In [1]: import numpy as np

In [2]: import numpy.linalg as la

In [3]: np.set_printoptions(suppress=True, linewidth=160)

In [4]: def tidy(a):
   ...:     return np.round(a, 1) + 0
   ...: 

In [5]: J = np.loadtxt("data.csv", delimiter=",")

In [6]: J
Out[6]: 
array([[  1.,  -3.,   9., -27.],
       [  1.,  -2.,   4.,  -8.],
       [  1.,  -1.,   1.,  -1.],
       [  1.,   0.,   0.,   0.],
       [  1.,   1.,   1.,   1.],
       [  1.,   2.,   4.,   8.]])

In [7]: def softmax(z):
   ...:     e = np.exp(z - z.max(axis=-1, keepdims=True))
   ...:     return e / e.sum(axis=-1, keepdims=True)
   ...: 

In [8]: tidy(softmax(J[5]))
Out[8]: array([0., 0., 0., 1.])

In [9]: tidy(softmax(J[5] + 5))
Out[9]: array([0., 0., 0., 1.])

In [10]: tidy(softmax(J).sum(axis=1))
Out[10]: array([1., 1., 1., 1., 1., 1.])

In [11]: scores = J @ J.T / np.sqrt(4)

In [12]: softmax(scores).round(6).argmax(axis=1)
Out[12]: array([0, 0, 0, 0, 5, 5])

In [13]: tidy(softmax(scores))
Out[13]: 
array([[1. , 0. , 0. , 0. , 0. , 0. ],
       [1. , 0. , 0. , 0. , 0. , 0. ],
       [1. , 0. , 0. , 0. , 0. , 0. ],
       [0.2, 0.2, 0.2, 0.2, 0.2, 0.2],
       [0. , 0. , 0. , 0. , 0. , 1. ],
       [0. , 0. , 0. , 0. , 0. , 1. ]])

In [14]: tidy(softmax(scores)[5] @ J)
Out[14]: array([1., 2., 4., 8.])

In [15]: hat = J @ la.solve(J.T @ J, J.T)

In [16]: np.allclose(hat @ hat, hat)
Out[16]: True

In [17]: tidy(np.diag(hat))
Out[17]: array([1. , 0.6, 0.5, 0.5, 0.6, 1. ])

In [18]: vec = np.array([2, 2, 2, 2])

In [19]: rhs = J @ vec

In [20]: tidy(la.lstsq(J, rhs)[0])
Out[20]: array([2., 2., 2., 2.])

In [21]: tidy(la.pinv(J) @ J)
Out[21]: 
array([[1., 0., 0., 0.],
       [0., 1., 0., 0.],
       [0., 0., 1., 0.],
       [0., 0., 0., 1.]])

In [22]: rhs
Out[22]: array([-40., -10.,   0.,   2.,   8.,  30.])

In [23]: rng = np.random.default_rng(90)

In [24]: rhs = rhs + 0.3 * rng.normal(size=6)

In [25]: tidy(rhs)
Out[25]: array([-39.5, -10.1,   0. ,   2.2,   7.9,  30. ])

In [26]: beta, *_ = la.lstsq(J, rhs)

In [27]: [round(float(la.norm(la.solve(J.T @ J + lam * np.eye(4), J.T @ rhs))), 2) for lam in (0, 1, 10, 100)]
Out[27]: [4.05, 3.68, 3.03, 1.7]

In [28]: beta.round()
Out[28]: array([2., 2., 2., 2.])

In [29]: tidy(J.T @ (rhs - J @ beta))
Out[29]: array([0., 0., 0., 0.])

In [30]: tidy(beta)
Out[30]: array([2. , 2.1, 2. , 2. ])

In [31]: T = np.stack([J, 5 * J, J[::-1]])

In [32]: T.shape
Out[32]: (3, 6, 4)

In [33]: np.einsum("bij,cij->bc", T, T)
Out[33]: 
array([[  999.,  4995.,  -378.],
       [ 4995., 24975., -1890.],
       [ -378., -1890.,   999.]])

In [34]: T.sum(axis=0)
Out[34]: 
array([[   7.,  -16.,   58., -154.],
       [   7.,  -11.,   25.,  -47.],
       [   7.,   -6.,    6.,   -6.],
       [   7.,   -1.,    1.,   -1.],
       [   7.,    4.,   10.,   -2.],
       [   7.,    9.,   33.,   21.]])

In [35]: A = np.load("arr.npy")

In [36]: A
Out[36]: 
array([[ 1,  2,  1,  2,  2,  1,  2, -2, -2],
       [ 2,  3,  2,  3,  3,  2,  3, -1, -1],
       [ 2,  3,  2,  3,  3,  2,  3, -1, -1],
       [ 3,  4,  3,  4,  4,  3,  4,  0,  0],
       [ 3,  4,  3,  4,  4,  3,  4,  0,  0],
       [ 2,  3,  2,  3,  3,  2,  3, -1, -1],
       [ 1,  2,  1,  2,  2,  1,  2, -2, -2]])

In [37]: # rows and columns are dependent

In [38]: vec = np.array([2, 3, 1, 1, -2, -1, 1, -3, 0])

In [39]: (A * vec).sum(axis=1)
Out[39]: array([14, 16, 16, 18, 18, 16, 14])

In [40]: A @ vec
Out[40]: array([14, 16, 16, 18, 18, 16, 14])

In [41]: A @ np.ones(9)
Out[41]: array([ 7., 16., 16., 25., 25., 16.,  7.])

In [42]: vec @ A
---------------------------------------------------------------------------
ValueError                                Traceback (most recent call last)
Cell In[42], line 1
----> 1 vec @ A

ValueError: matmul: Input operand 1 has a mismatch in its core dimension 0, with gufunc signature (n?,k),(k,m?)->(n?,m?) (size 7 is different from 9)

In [43]: np.einsum("ij,j->i", A, vec)
Out[43]: array([14, 16, 16, 18, 18, 16, 14])

In [44]: np.sign((A @ vec).round(6))
Out[44]: array([1, 1, 1, 1, 1, 1, 1])

In [45]: M2 = np.array([[-3, -3, -1],
    ...:     [5, 1, 0],
    ...:     [-5, 0, 4],
    ...:     [-3, -1, 1],
    ...:     [3, -5, 3],
    ...:     [1, 3, -3],
    ...:     [2, 1, -3],
    ...:     [-4, 0, -5],
    ...:     [-5, -1, -3]])

In [46]: np.einsum("ij->j", A)
Out[46]: array([14, 21, 14, 21, 21, 14, 21, -7, -7])

In [47]: M2 @ A
---------------------------------------------------------------------------
ValueError                                Traceback (most recent call last)
Cell In[47], line 1
----> 1 M2 @ A

ValueError: matmul: Input operand 1 has a mismatch in its core dimension 0, with gufunc signature (n?,k),(k,m?)->(n?,m?) (size 7 is different from 3)

In [48]: la.matrix_rank(A @ M2)
Out[48]: np.int64(2)

In [49]: feats = np.load("test14.npy")

In [50]: feats
Out[50]: 
array([[ 14.,  -3.,  -3., -12.,  18.],
       [ -3.,   6.,   1.,   4.,  -6.],
       [ -3.,   1.,   6.,   4.,  -6.],
       [-12.,   4.,   4.,  21., -24.],
       [ 18.,  -6.,  -6., -24.,  41.]])

In [51]: U, s, VT = la.svd(feats)

In [52]: tidy(s)
Out[52]: array([68.,  5.,  5.,  5.,  5.])

In [53]: M2 = U[:, :1] @ np.diag(s[:1]) @ VT[:1]

In [54]: la.matrix_rank(M2)
Out[54]: np.int64(1)

In [55]: tidy(la.norm(feats - M2, 2)), s[1]
Out[55]: (np.float64(5.0), np.float64(5.0))

In [56]: vec = np.array([3, 2, -1, -1])

In [57]: (J @ vec).argmax()
Out[57]: np.int64(0)

In [58]: la.norm(J @ vec) <= la.norm(J, 2) * la.norm(vec) + 1e-9
Out[58]: np.True_

In [59]: J @ vec
Out[59]: array([15.,  3.,  1.,  3.,  3., -5.])

In [60]: J * vec
Out[60]: 
array([[ 3., -6., -9., 27.],
       [ 3., -4., -4.,  8.],
       [ 3., -2., -1.,  1.],
       [ 3.,  0., -0., -0.],
       [ 3.,  2., -1., -1.],
       [ 3.,  4., -4., -8.]])
